% python3 -q
>>> import numpy as np
>>> np.set_printoptions(suppress=True, linewidth=160)
>>> M = np.load("m.npy")
>>> M
array([[-3.,  1.,  0.,  0.,  0.,  0.,  0.,  0.,  0.],
       [ 0., -3.,  1.,  0.,  0.,  0.,  0.,  0.,  0.],
       [ 0.,  0., -3.,  1.,  0.,  0.,  0.,  0.,  0.],
       [ 0.,  0.,  0., -3.,  1.,  0.,  0.,  0.,  0.],
       [ 0.,  0.,  0.,  0., -3.,  1.,  0.,  0.,  0.],
       [ 0.,  0.,  0.,  0.,  0., -3.,  1.,  0.,  0.],
       [ 0.,  0.,  0.,  0.,  0.,  0., -3.,  1.,  0.],
       [ 0.,  0.,  0.,  0.,  0.,  0.,  0., -3.,  1.],
       [ 0.,  0.,  0.,  0.,  0.,  0.,  0.,  0., -3.]])
>>> print(np.allclose(M @ M.T, M.T @ M))
False
>>> print((M + M.T) / 2)
[[-3.   0.5  0.   0.   0.   0.   0.   0.   0. ]
 [ 0.5 -3.   0.5  0.   0.   0.   0.   0.   0. ]
 [ 0.   0.5 -3.   0.5  0.   0.   0.   0.   0. ]
 [ 0.   0.   0.5 -3.   0.5  0.   0.   0.   0. ]
 [ 0.   0.   0.   0.5 -3.   0.5  0.   0.   0. ]
 [ 0.   0.   0.   0.   0.5 -3.   0.5  0.   0. ]
 [ 0.   0.   0.   0.   0.   0.5 -3.   0.5  0. ]
 [ 0.   0.   0.   0.   0.   0.   0.5 -3.   0.5]
 [ 0.   0.   0.   0.   0.   0.   0.   0.5 -3. ]]
>>> print(np.round(np.sort(np.abs(np.linalg.eigvals(M))), 2))
[3. 3. 3. 3. 3. 3. 3. 3. 3.]
>>> X = np.array([[1, -3, 9, -27],
...     [1, -2, 4, -8],
...     [1, -1, 1, -1],
...     [1, 0, 0, 0],
...     [1, 1, 1, 1]])
>>> X
array([[  1,  -3,   9, -27],
       [  1,  -2,   4,  -8],
       [  1,  -1,   1,  -1],
       [  1,   0,   0,   0],
       [  1,   1,   1,   1]])
>>> out = np.c_[X[:, :3] @ np.array([[1, 0, 3], [0, 1, 0], [0, 3, 1]]), np.array([1, 0, 2, -3, -3])]
>>> out
array([[ 1, 24, 12,  1],
       [ 1, 10,  7,  0],
       [ 1,  2,  4,  2],
       [ 1,  0,  3, -3],
       [ 1,  4,  4, -3]])
>>> np.round(np.linalg.norm(out - X @ np.linalg.lstsq(X, out)[0], axis=0), 2) + 0
array([0.  , 0.  , 0.  , 2.63])
>>> np.linalg.matrix_rank(out)
np.int64(4)
>>> print(np.round(np.linalg.lstsq(X, out[:, 0])[0], 2) + 0)
[1. 0. 0. 0.]
>>> x0 = np.array([-2, -2, -2, 1])
>>> X * x0
array([[ -2,   6, -18, -27],
       [ -2,   4,  -8,  -8],
       [ -2,   2,  -2,  -1],
       [ -2,   0,   0,   0],
       [ -2,  -2,  -2,   1]])
>>> np.sign((X @ x0).round(6))
array([-1, -1, -1, -1, -1])
>>> print((X @ x0).argmax())
3
>>> X @ (2 * x0)
array([-82, -28,  -6,  -4, -10])
>>> x0 = np.array([0, 3, 3, 2])
>>> y = X @ x0
>>> np.round(np.linalg.pinv(X) @ X, 2) + 0
array([[1., 0., 0., 0.],
       [0., 1., 0., 0.],
       [0., 0., 1., 0.],
       [0., 0., 0., 1.]])
>>> np.round(np.linalg.solve(X.T @ X, X.T @ y), 2) + 0
array([0., 3., 3., 2.])
>>> y
array([-36, -10,  -2,   0,   8])
>>> rng = np.random.default_rng(534844)
>>> y = y + 0.02 * rng.normal(size=5)
>>> y.round(2)
array([-36.01, -10.03,  -1.97,  -0.03,   8.01])
>>> coef, *_ = np.linalg.lstsq(X, y)
>>> coef.round(2)
array([-0.01,  3.  ,  3.01,  2.  ])
>>> np.round(X.T @ (y - X @ coef), 2) + 0
array([0., 0., 0., 0.])
>>> J = np.eye(7, dtype=int)[rng.permutation(7)]
>>> J
array([[0, 0, 0, 0, 0, 0, 1],
       [0, 0, 0, 0, 1, 0, 0],
       [0, 1, 0, 0, 0, 0, 0],
       [0, 0, 0, 1, 0, 0, 0],
       [0, 0, 0, 0, 0, 1, 0],
       [1, 0, 0, 0, 0, 0, 0],
       [0, 0, 1, 0, 0, 0, 0]])
>>> print(J @ J)
[[0 0 1 0 0 0 0]
 [0 0 0 0 0 1 0]
 [0 0 0 0 1 0 0]
 [0 0 0 1 0 0 0]
 [1 0 0 0 0 0 0]
 [0 0 0 0 0 0 1]
 [0 1 0 0 0 0 0]]
>>> np.round(np.sort(np.linalg.eigvals(J).real), 2)
array([-1. , -0.5, -0.5,  0.5,  0.5,  1. ,  1. ])
>>> np.flatnonzero(np.linalg.matrix_power((J != 0) + (J.T != 0) + np.eye(7), 7)[6])
array([0, 1, 2, 4, 5, 6])
>>> W0 = np.load("out7.npy")
>>> W0
array([[ 0,  0, -3, -4],
       [ 0,  0,  0,  2],
       [ 3,  0,  0, -2],
       [ 4, -2,  2,  0]])
>>> # skew, so no eigenvalue has a real part
>>> q, r_ = np.linalg.qr(W0)
>>> np.round(np.abs(np.diag(r_)), 2)
array([5. , 1.2, 3. , 2. ])
>>> np.round(q.T @ q, 2) + 0
array([[1., 0., 0., 0.],
       [0., 1., 0., 0.],
       [0., 0., 1., 0.],
       [0., 0., 0., 1.]])
>>> np.round(q @ r_, 2) + 0
array([[ 0.,  0., -3., -4.],
       [ 0.,  0.,  0.,  2.],
       [ 3.,  0.,  0., -2.],
       [ 4., -2.,  2.,  0.]])
>>> r_.round(2)
array([[-5. ,  1.6, -1.6,  1.2],
       [ 0. , -1.2,  1.2,  1.6],
       [ 0. ,  0. , -3. , -4. ],
       [ 0. ,  0. ,  0. ,  2. ]])
>>> np.allclose(r_.T @ r_, W0.T @ W0)
True
>>> abs(r_[0, 0]), round(np.linalg.norm(W0[:, 0]), 2)
(np.float64(5.0), np.float64(5.0))
>>> q.round(2) + 0
array([[ 0. ,  0. ,  1. ,  0. ],
       [ 0. ,  0. ,  0. ,  1. ],
       [-0.6, -0.8,  0. ,  0. ],
       [-0.8,  0.6,  0. ,  0. ]])
>>> q.shape, r_.shape
((4, 4), (4, 4))
>>> np.trace(q @ q.T)
np.float64(4.0)
>>> labels = rng.permutation(4)
>>> out = r_[:, labels] * rng.choice([-1, 1], 4)
>>> out.round(2)
array([[ 1.6,  5. ,  1.6, -1.2],
       [-1.2, -0. , -1.2, -1.6],
       [ 0. , -0. ,  3. ,  4. ],
       [ 0. , -0. , -0. , -2. ]])
>>> left, _, Vh = np.linalg.svd(r_.T @ out)
>>> np.round(np.linalg.lstsq(r_, out)[0], 2) + 0
array([[ 0., -1.,  0.,  0.],
       [ 1.,  0.,  0.,  0.],
       [ 0.,  0., -1.,  0.],
       [ 0.,  0.,  0., -1.]])
>>> labels
array([1, 0, 2, 3])
